% ipython --no-banner

In [1]: import numpy as np

In [2]: np.set_printoptions(precision=3, suppress=True, linewidth=120)

In [3]: rd = lambda a: np.round(a, 3) + 0

In [4]: E = np.loadtxt("out13.csv", delimiter=",")

In [5]: E
Out[5]: 
array([[-3.,  0.,  0.,  0.,  0.,  0.],
       [ 0.,  5.,  0.,  0.,  0.,  0.],
       [ 0.,  0.,  0.,  0.,  0.,  0.],
       [ 0.,  0.,  0.,  2.,  0.,  0.],
       [ 0.,  0.,  0.,  0., -5.,  0.],
       [ 0.,  0.,  0.,  0.,  0.,  4.]])

In [6]: w, evecs = np.linalg.eigh(E)

In [7]: x = np.array([1, -2, -3, 3, -3, 0])

In [8]: rd(x @ E @ x / (x @ x)), w[0], w[-1]
Out[8]: (np.float64(-0.312), np.float64(-5.0), np.float64(5.0))

In [9]: (np.sign(evecs[:, -1].round(6)) == np.sign(evecs[0, -1].round(6))).astype(int)
Out[9]: array([1, 0, 1, 1, 1, 1])

In [10]: evecs * np.abs(w) @ evecs.T
Out[10]: 
array([[3., 0., 0., 0., 0., 0.],
       [0., 5., 0., 0., 0., 0.],
       [0., 0., 0., 0., 0., 0.],
       [0., 0., 0., 2., 0., 0.],
       [0., 0., 0., 0., 5., 0.],
       [0., 0., 0., 0., 0., 4.]])

In [11]: x @ E @ x
Out[11]: np.float64(-10.0)

In [12]: np.abs(E).sum(axis=1).max(), np.abs(w).max()
Out[12]: (np.float64(5.0), np.float64(5.0))

In [13]: rd(np.linalg.eigvalsh(E).min())
Out[13]: np.float64(-5.0)

In [14]: [round(float(np.linalg.det(E[:i, :i])), 2) + 0 for i in range(1, 7)]
Out[14]: [-3.0, -15.0, 0.0, 0.0, 0.0, 0.0]

In [15]: left, s, Vh = np.linalg.svd(E)

In [16]: evecs = Vh[:(s > 1e-8).sum()]

In [17]: rng = np.random.default_rng(3723)

In [18]: x = E[1] + -3 * E[5] + rng.integers(2) * np.eye(6)[3]

In [19]: x
Out[19]: array([  0.,   5.,   0.,   0.,   0., -12.])

In [20]: np.diag(evecs.T @ evecs)
Out[20]: array([1., 1., 0., 1., 1., 1.])

In [21]: np.allclose(evecs.T @ evecs @ x, x)
Out[21]: True

In [22]: np.linalg.cond(E) > 100
Out[22]: np.True_

In [23]: print(rd(np.linalg.norm(E, 2) / np.linalg.norm(E)))
0.563

In [24]: data = np.loadtxt("a.csv", delimiter=",")

In [25]: data
Out[25]: 
array([[-2.43 ,  1.459,  0.404, -0.583,  0.186, -0.654],
       [-1.79 , -0.755,  1.292, -0.632, -0.855, -1.558],
       [ 1.761,  1.223,  1.05 ,  0.848,  0.417, -1.552],
       [ 0.074, -1.226,  0.169,  0.367, -2.018,  1.805],
       [ 1.769,  0.479, -1.31 , -1.083,  0.26 ,  1.638],
       [-0.219, -0.47 ,  2.316,  1.572, -0.921,  0.216],
       [-1.857,  0.56 , -0.61 ,  2.016,  0.855, -0.263],
       [-0.85 ,  2.19 , -0.402,  0.847, -0.996, -1.269],
       [-2.721, -0.474, -0.275,  0.47 , -0.788,  0.675],
       [-0.55 ,  1.603, -1.112, -2.013, -0.814, -0.424],
       [ 0.19 ,  1.199, -1.774, -0.796, -0.931, -1.696],
       [-0.414, -0.432, -2.201, -1.945,  0.001, -0.116],
       [ 1.553,  0.812,  0.377, -0.229,  1.826, -1.549],
       [-0.427, -1.343,  1.725,  0.654, -1.435,  1.245],
       [ 2.318,  0.218,  1.559,  0.66 ,  0.494, -0.685],
       [-1.549,  1.093, -2.094, -0.971, -0.273, -0.066],
       [-0.175, -2.322, -0.262,  1.609,  0.38 , -0.882],
       [ 0.589,  2.481,  0.533,  0.894,  1.076,  0.509],
       [-0.995, -0.973, -0.161, -1.581, -2.098, -0.369],
       [ 1.293,  0.979,  1.293, -2.137,  0.35 , -0.088],
       [-1.437,  1.07 ,  0.997,  2.142,  0.088,  0.451],
       [-0.801,  0.79 ,  1.315, -1.153,  2.162, -0.008],
       [ 0.801,  2.121, -0.343, -1.767,  0.163, -0.772],
       [-1.966, -0.592,  1.854,  0.003,  1.103,  0.36 ],
       [ 1.034,  0.903, -1.431, -1.148,  1.905, -0.347],
       [-1.084, -1.019,  1.501, -1.745, -1.075, -0.577],
       [-0.017, -1.262, -0.887, -1.216, -1.085,  1.991],
       [-0.108, -2.089,  1.834,  0.985,  0.101,  0.531],
       [-0.989, -0.261,  0.193,  1.24 , -2.248,  1.151],
       [ 0.666, -0.315,  2.409, -0.85 , -1.29 ,  0.514],
       [-1.832,  0.945, -1.289,  0.975, -1.233, -0.785]])

In [26]: x = np.array([0, 1, 1, 1, 2, 1])

In [27]: rhs = data @ x

In [28]: rd(np.linalg.pinv(data) @ data)
Out[28]: 
array([[1., 0., 0., 0., 0., 0.],
       [0., 1., 0., 0., 0., 0.],
       [0., 0., 1., 0., 0., 0.],
       [0., 0., 0., 1., 0., 0.],
       [0., 0., 0., 0., 1., 0.],
       [0., 0., 0., 0., 0., 1.]])

In [29]: rd(np.linalg.lstsq(data, rhs)[0])
Out[29]: array([0., 1., 1., 1., 2., 1.])

In [30]: rhs = rhs + 0.1 * rng.normal(size=31)

In [31]: rd(rhs)
Out[31]: 
array([ 0.961, -3.457,  2.337, -2.981,  0.288,  1.772,  3.277, -0.626, -1.29 , -3.561, -4.81 , -4.661,  3.057, -0.566,
        2.73 , -2.571, -0.979,  6.377, -7.264,  0.67 ,  4.863,  5.381, -0.374,  3.845,  1.872, -3.89 , -3.603,  1.438,
       -2.18 , -0.699, -2.605])

In [32]: coef, *_ = np.linalg.lstsq(data, rhs)

In [33]: rd(coef)
Out[33]: array([0.006, 0.982, 0.996, 0.982, 2.   , 0.981])

In [34]: rd(data.T @ (rhs - data @ coef))
Out[34]: array([0., 0., 0., 0., 0., 0.])

In [35]: coef.round()
Out[35]: array([0., 1., 1., 1., 2., 1.])

In [36]: print(rd(np.linalg.norm(rhs - data @ coef)))
0.379

In [37]: G = np.cov(data, rowvar=False)

In [38]: rd(np.linalg.eigvalsh(G)[::-1])
Out[38]: array([2.745, 2.069, 1.659, 1.045, 0.817, 0.681])

In [39]: np.argsort(-data.std(axis=0).round(6), kind="stable")
Out[39]: array([2, 0, 3, 1, 4, 5])

In [40]: print(rd(data.std(axis=0)))
[1.293 1.23  1.303 1.263 1.136 0.978]

In [41]: G.shape
Out[41]: (6, 6)

In [42]: Ac = data - data.mean(axis=0)

In [43]: left, s, Vh = np.linalg.svd(Ac, full_matrices=False)

In [44]: np.searchsorted(np.cumsum(s ** 2) / (s ** 2).sum(), 0.9) + 1
Out[44]: np.int64(5)

In [45]: rd(s)
Out[45]: array([9.074, 7.879, 7.056, 5.6  , 4.95 , 4.521])

In [46]: rd(Vh[0] * np.sign(Vh[0, np.abs(Vh[0]).argmax()]))
Out[46]: array([ 0.348,  0.57 , -0.432, -0.409,  0.357, -0.271])

In [47]: (np.sign(left[:, 0]) == np.sign(left[0, 0])).astype(int)
Out[47]: array([1, 0, 1, 0, 1, 0, 0, 1, 0, 1, 1, 1, 1, 0, 1, 1, 0, 1, 0, 1, 0, 1, 1, 0, 1, 0, 0, 0, 0, 0, 0])

In [48]: print(rd(np.abs(Vh[-1])))
[0.173 0.525 0.228 0.125 0.062 0.789]

In [49]: np.linalg.matrix_rank(Ac)
Out[49]: np.int64(6)

In [50]: np.abs(left[:, 0]).argmax()
Out[50]: np.int64(24)

In [51]: Ac = data - data.mean(axis=0)

In [52]: evecs = np.linalg.svd(Ac)[2][:4]

In [53]: other = Ac - Ac @ evecs.T @ evecs

In [54]: rd(np.cov(Ac @ evecs.T, rowvar=False))
Out[54]: 
array([[2.745, 0.   , 0.   , 0.   ],
       [0.   , 2.069, 0.   , 0.   ],
       [0.   , 0.   , 1.659, 0.   ],
       [0.   , 0.   , 0.   , 1.045]])

In [55]: rd((Ac @ evecs.T).std(axis=0))
Out[55]: array([1.63 , 1.415, 1.267, 1.006])

In [56]: print(rd(other.std(axis=0)))
[0.24  0.59  0.281 0.114 0.7   0.68 ]

In [57]: hat = data @ np.linalg.solve(data.T @ data, data.T)

In [58]: rd(hat @ data[:, 2])
Out[58]: 
array([ 0.404,  1.292,  1.05 ,  0.169, -1.31 ,  2.316, -0.61 , -0.402, -0.275, -1.112, -1.774, -2.201,  0.377,  1.725,
        1.559, -2.094, -0.262,  0.533, -0.161,  1.293,  0.997,  1.315, -0.343,  1.854, -1.431,  1.501, -0.887,  1.834,
        0.193,  2.409, -1.289])

In [59]: print(np.linalg.matrix_rank(np.eye(31) - hat))
25

In [60]: A = np.array([[-1.0, 0.0, -6.0, 3.0],
    ...:     [0.0, -1.0, -12.0, 6.0],
    ...:     [2.0, -2.0, -3.0, 2.0],
    ...:     [4.0, -4.0, -10.0, 6.0]])

In [61]: print(np.argsort(-np.linalg.norm(A, axis=0).round(6), kind="stable")[:3])
[2 3 0]

In [62]: np.linalg.matrix_rank(A, rtol=0.1)
Out[62]: np.int64(2)
